$ python3 -q
>>> import numpy as np
>>> import numpy.linalg as la
>>> np.set_printoptions(precision=4, suppress=True, linewidth=100, legacy="1.25")
>>> rnd = lambda a: np.round(a, 4) + 0
>>> data = np.load("m.npy")
>>> data
array([[ 1, -1, -1,  1, -1,  1,  1, -1],
       [ 1,  1, -1, -1, -1, -1,  1,  1],
       [ 1, -1,  1, -1,  1, -1,  1, -1],
       [ 1, -1,  1, -1, -1,  1, -1,  1],
       [ 1,  1,  1,  1, -1, -1, -1, -1]])
>>> Y = data / la.norm(data, axis=1)
Traceback (most recent call last):
  File "<python-input-6>", line 1, in <module>
    Y = data / la.norm(data, axis=1)
        ~~~~~^~~~~~~~~~~~~~~~~~~~~~~
ValueError: operands could not be broadcast together with shapes (5,8) (5,) 
>>> Y = data / la.norm(data, axis=1, keepdims=True)
>>> G = Y @ Y.T
>>> (np.abs(G) > 0.9).astype(int)
array([[1, 0, 0, 0, 0],
       [0, 1, 0, 0, 0],
       [0, 0, 1, 0, 0],
       [0, 0, 0, 1, 0],
       [0, 0, 0, 0, 1]])
>>> (G - 2 * np.eye(5)).round(6).argmax(axis=1)
array([1, 0, 0, 0, 0])
>>> rnd(G)
array([[1., 0., 0., 0., 0.],
       [0., 1., 0., 0., 0.],
       [0., 0., 1., 0., 0.],
       [0., 0., 0., 1., 0.],
       [0., 0., 0., 0., 1.]])
>>> rnd(la.norm(data[4], 1)), rnd(la.norm(data[4], np.inf))
(8.0, 1.0)
>>> rnd(la.norm(data, axis=1))
array([2.8284, 2.8284, 2.8284, 2.8284, 2.8284])
>>> rnd(la.norm(data, "nuc"))
14.1421
>>> th = np.radians(30)
>>> R = np.eye(8)
>>> R[2, 2] = R[7, 7] = np.cos(th)
>>> R[2, 7], R[7, 2] = -np.sin(th), np.sin(th)
>>> rnd(R)
array([[ 1.   ,  0.   ,  0.   ,  0.   ,  0.   ,  0.   ,  0.   ,  0.   ],
       [ 0.   ,  1.   ,  0.   ,  0.   ,  0.   ,  0.   ,  0.   ,  0.   ],
       [ 0.   ,  0.   ,  0.866,  0.   ,  0.   ,  0.   ,  0.   , -0.5  ],
       [ 0.   ,  0.   ,  0.   ,  1.   ,  0.   ,  0.   ,  0.   ,  0.   ],
       [ 0.   ,  0.   ,  0.   ,  0.   ,  1.   ,  0.   ,  0.   ,  0.   ],
       [ 0.   ,  0.   ,  0.   ,  0.   ,  0.   ,  1.   ,  0.   ,  0.   ],
       [ 0.   ,  0.   ,  0.   ,  0.   ,  0.   ,  0.   ,  1.   ,  0.   ],
       [ 0.   ,  0.   ,  0.5  ,  0.   ,  0.   ,  0.   ,  0.   ,  0.866]])
>>> Y = data @ R.T
>>> np.allclose(la.norm(data, axis=1), la.norm(Y, axis=1))
True
>>> rnd(Y)
array([[ 1.   , -1.   , -0.366,  1.   , -1.   ,  1.   ,  1.   , -1.366],
       [ 1.   ,  1.   , -1.366, -1.   , -1.   , -1.   ,  1.   ,  0.366],
       [ 1.   , -1.   ,  1.366, -1.   ,  1.   , -1.   ,  1.   , -0.366],
       [ 1.   , -1.   ,  0.366, -1.   , -1.   ,  1.   , -1.   ,  1.366],
       [ 1.   ,  1.   ,  1.366,  1.   , -1.   , -1.   , -1.   , -0.366]])
>>> np.allclose(data @ data.T, Y @ Y.T)
True
>>> X = np.load("block18.npy")
>>> X
array([[1.    , 0.2   , 0.04  , 0.008 , 0.0016, 0.0003, 0.0001, 0.    , 0.    , 0.    , 0.    ],
       [0.2   , 1.    , 0.2   , 0.04  , 0.008 , 0.0016, 0.0003, 0.0001, 0.    , 0.    , 0.    ],
       [0.04  , 0.2   , 1.    , 0.2   , 0.04  , 0.008 , 0.0016, 0.0003, 0.0001, 0.    , 0.    ],
       [0.008 , 0.04  , 0.2   , 1.    , 0.2   , 0.04  , 0.008 , 0.0016, 0.0003, 0.0001, 0.    ],
       [0.0016, 0.008 , 0.04  , 0.2   , 1.    , 0.2   , 0.04  , 0.008 , 0.0016, 0.0003, 0.0001],
       [0.0003, 0.0016, 0.008 , 0.04  , 0.2   , 1.    , 0.2   , 0.04  , 0.008 , 0.0016, 0.0003],
       [0.0001, 0.0003, 0.0016, 0.008 , 0.04  , 0.2   , 1.    , 0.2   , 0.04  , 0.008 , 0.0016],
       [0.    , 0.0001, 0.0003, 0.0016, 0.008 , 0.04  , 0.2   , 1.    , 0.2   , 0.04  , 0.008 ],
       [0.    , 0.    , 0.0001, 0.0003, 0.0016, 0.008 , 0.04  , 0.2   , 1.    , 0.2   , 0.04  ],
       [0.    , 0.    , 0.    , 0.0001, 0.0003, 0.0016, 0.008 , 0.04  , 0.2   , 1.    , 0.2   ],
       [0.    , 0.    , 0.    , 0.    , 0.0001, 0.0003, 0.0016, 0.008 , 0.04  , 0.2   , 1.    ]])
>>> rng = np.random.default_rng(57540)
>>> Y = X + rng.integers(-2, 3, (11, 4)) @ rng.integers(-2, 3, (4, 11))
>>> Y
array([[ -3.    ,   4.2   ,   4.04  ,   3.008 ,   3.0016,  -1.9997,  -2.9999,  -1.    ,   2.    ,
          2.    ,  -1.    ],
       [  0.2   ,  -2.    ,   0.2   ,   8.04  ,   5.008 ,  -8.9984,  -9.9997,  -4.9999,   0.    ,
          3.    ,  -2.    ],
       [ -7.96  ,  -1.8   ,   1.    ,   6.2   ,   4.04  ,  -9.992 ,  -9.9984,  -7.9997,   4.0001,
          2.    ,  -2.    ],
       [  0.008 ,  -4.96  ,  -3.8   ,   1.    ,  -0.8   ,  -2.96  ,  -1.992 ,  -2.9984,   0.0003,
         -0.9999,   0.    ],
       [  4.0016,   3.008 ,  -3.96  ,   0.2   ,   8.    ,   3.2   ,  -1.96  ,   1.008 , -11.9984,
          1.0003,   4.0001],
       [ -7.9997,   4.0016,   2.008 ,   1.04  ,   3.2   ,  -1.    ,  -2.8   ,  -2.96  ,   2.008 ,
          1.0016,   0.0003],
       [ -3.9999,   3.0003,  -3.9984,  -7.992 ,  -0.96  ,   7.2   ,   7.    ,   1.2   ,  -3.96  ,
         -2.992 ,   4.0016],
       [  2.    ,   1.0001,   0.0003,  -4.9984,  -3.992 ,   6.04  ,   7.2   ,   5.    ,   0.2   ,
         -1.96  ,   1.008 ],
       [  6.    ,   0.    ,   2.0001,   4.0003,   2.0016,  -0.992 ,  -1.96  ,   2.2   ,  -1.    ,
          2.2   ,  -0.96  ],
       [  0.    ,   4.    ,   4.    ,  -5.9999,  -5.9997,   8.0016,  10.008 ,   6.04  ,   4.2   ,
         -1.    ,   0.2   ],
       [  0.    ,  -2.    ,   2.    ,  -1.    ,  -4.9999,   0.0003,   3.0016,   1.008 ,   6.04  ,
         -0.8   ,  -1.    ]])
>>> print(rnd(la.svd(Y - X, compute_uv=False)))
[36.3831 20.7987 15.2633 12.154   0.      0.      0.      0.      0.      0.      0.    ]
>>> evals, vecs = la.eigvalsh(X)
Traceback (most recent call last):
  File "<python-input-30>", line 1, in <module>
    evals, vecs = la.eigvalsh(X)
    ^^^^^^^^^^^
ValueError: too many values to unpack (expected 2)
>>> evals, vecs = la.eigh(X)
>>> rnd(vecs.T @ X @ vecs)
array([[0.6734, 0.    , 0.    , 0.    , 0.    , 0.    , 0.    , 0.    , 0.    , 0.    , 0.    ],
       [0.    , 0.6938, 0.    , 0.    , 0.    , 0.    , 0.    , 0.    , 0.    , 0.    , 0.    ],
       [0.    , 0.    , 0.729 , 0.    , 0.    , 0.    , 0.    , 0.    , 0.    , 0.    , 0.    ],
       [0.    , 0.    , 0.    , 0.7801, 0.    , 0.    , 0.    , 0.    , 0.    , 0.    , 0.    ],
       [0.    , 0.    , 0.    , 0.    , 0.8483, 0.    , 0.    , 0.    , 0.    , 0.    , 0.    ],
       [0.    , 0.    , 0.    , 0.    , 0.    , 0.9349, 0.    , 0.    , 0.    , 0.    , 0.    ],
       [0.    , 0.    , 0.    , 0.    , 0.    , 0.    , 1.0394, 0.    , 0.    , 0.    , 0.    ],
       [0.    , 0.    , 0.    , 0.    , 0.    , 0.    , 0.    , 1.1577, 0.    , 0.    , 0.    ],
       [0.    , 0.    , 0.    , 0.    , 0.    , 0.    , 0.    , 0.    , 1.2805, 0.    , 0.    ],
       [0.    , 0.    , 0.    , 0.    , 0.    , 0.    , 0.    , 0.    , 0.    , 1.3918, 0.    ],
       [0.    , 0.    , 0.    , 0.    , 0.    , 0.    , 0.    , 0.    , 0.    , 0.    , 1.4711]])
>>> rnd(la.eigvalsh(X @ X))
array([0.4535, 0.4814, 0.5314, 0.6085, 0.7197, 0.8741, 1.0803, 1.3402, 1.6396, 1.937 , 2.164 ])
